$ python3 -q
>>> import numpy as np
>>> np.set_printoptions(suppress=True, linewidth=160)
>>> m1 = np.loadtxt("arr.csv", delimiter=",")
>>> m1
array([[  5.86,  -2.79,  -0.19,  -2.69],
       [  3.29,   2.91,  -4.69,  -3.4 ],
       [  1.82,   7.53,  -2.34,  -8.05],
       [ -3.26,  -1.87,  -3.  ,  -4.32],
       [  2.33,   1.89,   8.7 ,  -5.19],
       [ -3.05,  -3.07,  -8.61, -10.72],
       [ -0.05,  -3.49,  -6.28,   4.87],
       [ -3.73,   3.65,  -4.12,  -5.43],
       [  4.41,   0.99,  -3.05,  -2.97],
       [ -2.71,  -4.04,   3.24,   0.55],
       [  0.76,   0.03,  -2.15, -10.62],
       [  3.13,  -1.78,  -0.2 ,   2.34],
       [  1.3 , -14.24,  -5.35,   5.19],
       [  3.2 ,   9.77,  -3.6 ,  -4.33],
       [  3.82,  -3.7 ,   0.01,  -0.05],
       [  5.91,   7.25,   1.92,   2.32],
       [  4.42,   3.24,  -4.78,   2.63],
       [  1.73,   3.72,   2.33,  -4.03],
       [ -2.66,   1.42,  -0.93,   1.14],
       [  3.03,   3.76,  -6.3 ,   4.19],
       [  5.49,  -2.07,   0.32,  -0.52],
       [  5.97,   7.64,  -0.76,  -2.64],
       [ -2.72,   0.89,  -0.33,   0.93],
       [  5.09,   6.34,   6.37,  -7.19],
       [  1.06,  -2.49,   3.17,   9.58],
       [  1.01,   6.97,   3.96,  -4.7 ],
       [ -0.34,  -3.04,  11.67,  -0.12]])
>>> C2 = np.cov(m1, rowvar=False)
>>> np.round(np.corrcoef(m1.T), 2)
array([[ 1.  ,  0.29,  0.12,  0.1 ],
       [ 0.29,  1.  ,  0.1 , -0.38],
       [ 0.12,  0.1 ,  1.  ,  0.01],
       [ 0.1 , -0.38,  0.01,  1.  ]])
>>> np.argwhere(np.triu(np.abs(np.corrcoef(m1.T)) > 0.8, 1))
array([], shape=(0, 2), dtype=int64)
>>> x0 = np.array([0, -2, 1, -3])
>>> rhs = m1 @ x0
>>> np.round(np.linalg.solve(m1.T @ m1, m1.T @ rhs), 2) + 0
array([ 0., -2.,  1., -3.])
>>> rng = np.random.default_rng(8308)
>>> rhs = rhs + 0.05 * rng.normal(size=27)
>>> rhs.round(2)
array([ 13.5 ,  -0.24,   6.74,  13.65,  20.5 ,  29.64, -13.89,   4.86,   3.89,   9.69,  29.69,  -3.66,   7.62, -10.15,   7.56, -19.5 , -19.13,   6.93,  -7.27,
       -26.48,   6.05,  -8.19,  -4.91,  15.17, -20.51,   4.12,  18.11])
>>> beta, *_ = np.linalg.lstsq(m1, rhs)
>>> [round(float(np.linalg.norm(np.linalg.solve(m1.T @ m1 + lam * np.eye(4), m1.T @ rhs))), 2) for lam in (0, 1, 10, 100)]
[3.74, 3.73, 3.65, 2.99]
>>> Y = np.c_[m1[:, :2] @ np.array([[1, 0], [0, -2]]), np.array([-2, -3, 3, -2, -2, -2, -1, -3, -3, 2, 0, -2, -3, -3, -2, -1, -1, -3, 3, 3, -2, -3, 0, -3, 0, -3, -2])]
>>> Y
array([[  5.86,   5.58,  -2.  ],
       [  3.29,  -5.82,  -3.  ],
       [  1.82, -15.06,   3.  ],
       [ -3.26,   3.74,  -2.  ],
       [  2.33,  -3.78,  -2.  ],
       [ -3.05,   6.14,  -2.  ],
       [ -0.05,   6.98,  -1.  ],
       [ -3.73,  -7.3 ,  -3.  ],
       [  4.41,  -1.98,  -3.  ],
       [ -2.71,   8.08,   2.  ],
       [  0.76,  -0.06,   0.  ],
       [  3.13,   3.56,  -2.  ],
       [  1.3 ,  28.48,  -3.  ],
       [  3.2 , -19.54,  -3.  ],
       [  3.82,   7.4 ,  -2.  ],
       [  5.91, -14.5 ,  -1.  ],
       [  4.42,  -6.48,  -1.  ],
       [  1.73,  -7.44,  -3.  ],
       [ -2.66,  -2.84,   3.  ],
       [  3.03,  -7.52,   3.  ],
       [  5.49,   4.14,  -2.  ],
       [  5.97, -15.28,  -3.  ],
       [ -2.72,  -1.78,   0.  ],
       [  5.09, -12.68,  -3.  ],
       [  1.06,   4.98,   0.  ],
       [  1.01, -13.94,  -3.  ],
       [ -0.34,   6.08,  -2.  ]])
>>> np.round(np.linalg.norm(Y - m1 @ np.linalg.lstsq(m1, Y)[0], axis=0), 2) + 0
array([0. , 0. , 9.5])
>>> np.linalg.matrix_rank(np.c_[m1, Y])
np.int64(5)
>>> np.linalg.matrix_rank(Y)
np.int64(3)
>>> left, s, VT = np.linalg.svd(m1, full_matrices=False)
>>> np.round(np.abs(VT[0]), 2)
array([0.2 , 0.72, 0.05, 0.66])
>>> np.round(np.cumsum(s ** 2) / np.sum(s ** 2), 2)
array([0.44, 0.7 , 0.89, 1.  ])
>>> np.round(s / s[0], 2)
array([1.  , 0.77, 0.66, 0.5 ])
>>> left.shape, s.shape, VT.shape
((27, 4), (4,), (4, 4))
>>> np.abs(left[:, 0]).round(6).argmax()
np.int64(12)
>>> basis = m1[[25, 12]].astype(float)
>>> for _ in range(4):
...     z = np.linalg.norm(m1[:, None] - basis, axis=-1).argmin(axis=1)
...     basis = np.array([m1[z == j].mean(axis=0) for j in range(2)])
... 
>>> z
array([0, 0, 0, 0, 0, 0, 1, 0, 0, 0, 0, 0, 1, 0, 0, 0, 0, 0, 0, 0, 0, 0, 0, 0, 1, 0, 0])
>>> np.bincount(z)
array([24,  3])
>>> np.abs(basis[1] - basis[0]).argmax()
np.int64(3)
>>> u = np.array([-2, 1, 1, 1, 0, 0, 0, -2])
>>> data = np.outer(rng.normal(size=32), u) + 0.3 * rng.normal(size=(32, 8))
>>> data.round(2) + 0
array([[-4.11,  2.4 ,  1.93,  2.37,  0.24, -0.09,  0.19, -4.3 ],
       [ 1.63, -1.04, -1.35, -1.9 , -0.05, -0.04, -0.43,  2.33],
       [ 4.38, -2.09, -2.29, -2.23, -0.43, -0.15,  0.22,  4.48],
       [ 1.13, -0.06, -0.49, -0.87, -0.38,  0.04,  0.24,  0.98],
       [ 0.75, -0.39, -0.18, -0.45,  0.11,  0.39,  0.4 ,  0.57],
       [ 0.89, -0.57, -0.38, -0.35, -0.17,  0.5 ,  0.26,  1.21],
       [-0.24, -0.08, -0.15,  0.21,  0.24, -0.14, -0.43, -0.22],
       [ 1.76, -0.65, -1.29, -0.75,  0.27,  0.36,  0.13,  1.46],
       [-0.59, -0.39, -0.07, -0.29, -0.38, -0.07,  0.01,  0.07],
       [-1.29,  0.49,  0.74,  0.7 ,  0.28,  0.29, -0.41, -1.68],
       [ 0.48, -0.39, -0.01, -1.03, -0.17, -0.17, -0.1 ,  1.47],
       [-4.24,  1.85,  2.5 ,  2.39, -0.02,  0.14,  0.36, -4.52],
       [ 1.  , -0.78, -0.68, -0.31, -0.1 ,  0.27, -0.64,  0.35],
       [-0.38,  0.79,  0.53,  0.31,  0.09, -0.37, -0.3 , -0.65],
       [-0.54,  0.34,  0.48,  0.02, -0.55, -0.12, -0.15, -0.73],
       [-2.39,  1.11,  1.3 ,  1.23, -0.3 , -0.06, -0.02, -1.87],
       [ 1.58, -1.06, -0.51, -0.63,  0.22,  0.08, -0.09,  1.68],
       [-6.12,  2.87,  3.03,  2.84,  0.48,  0.23, -0.25, -5.15],
       [-1.68,  1.26,  1.09,  1.34, -0.37,  0.26, -0.23, -1.34],
       [-0.44,  0.39,  0.53,  0.51,  0.28, -0.37, -0.18, -0.91],
       [-0.61,  0.47,  0.86,  0.41,  0.37, -0.22,  0.6 , -0.2 ],
       [-0.64, -0.2 ,  0.1 , -0.58, -0.15, -0.04,  0.06, -1.13],
       [-0.56,  0.7 ,  0.47,  0.29, -0.49, -0.29,  0.51, -0.48],
       [-1.37,  0.85,  0.21,  1.11,  0.  , -0.24,  0.38, -1.7 ],
       [-1.6 ,  0.49,  0.61,  0.87, -0.16, -0.28, -0.04, -1.52],
       [-0.08,  0.44,  0.44,  0.34,  0.  ,  0.38, -0.36, -0.71],
       [-3.09,  1.1 ,  1.31,  1.77,  0.19,  0.12, -0.34, -3.43],
       [-1.2 ,  1.07,  0.81,  1.03,  0.18,  0.1 ,  0.02, -1.54],
       [-1.73,  0.94,  0.95,  1.08,  0.02,  0.08,  0.08, -1.53],
       [-0.72,  0.15,  0.37,  0.19,  0.17,  0.54,  0.05, -0.71],
       [ 0.59, -0.08, -0.46, -0.34, -0.19, -0.11,  0.05,  0.25],
       [-2.54,  1.22,  1.11,  1.03,  0.06,  0.09, -0.11, -2.82]])
>>> u = np.array([4, 3, 0])
>>> np.round(np.convolve(data[2], u), 2)
array([ 17.52,   4.78, -15.44, -15.78,  -8.41,  -1.92,   0.4 ,  18.57,  13.44,   0.  ])
>>> np.round(np.polyval(u, data[2]), 2)
array([89.87, 11.2 , 14.14, 13.13, -0.55, -0.37,  0.83, 93.76])
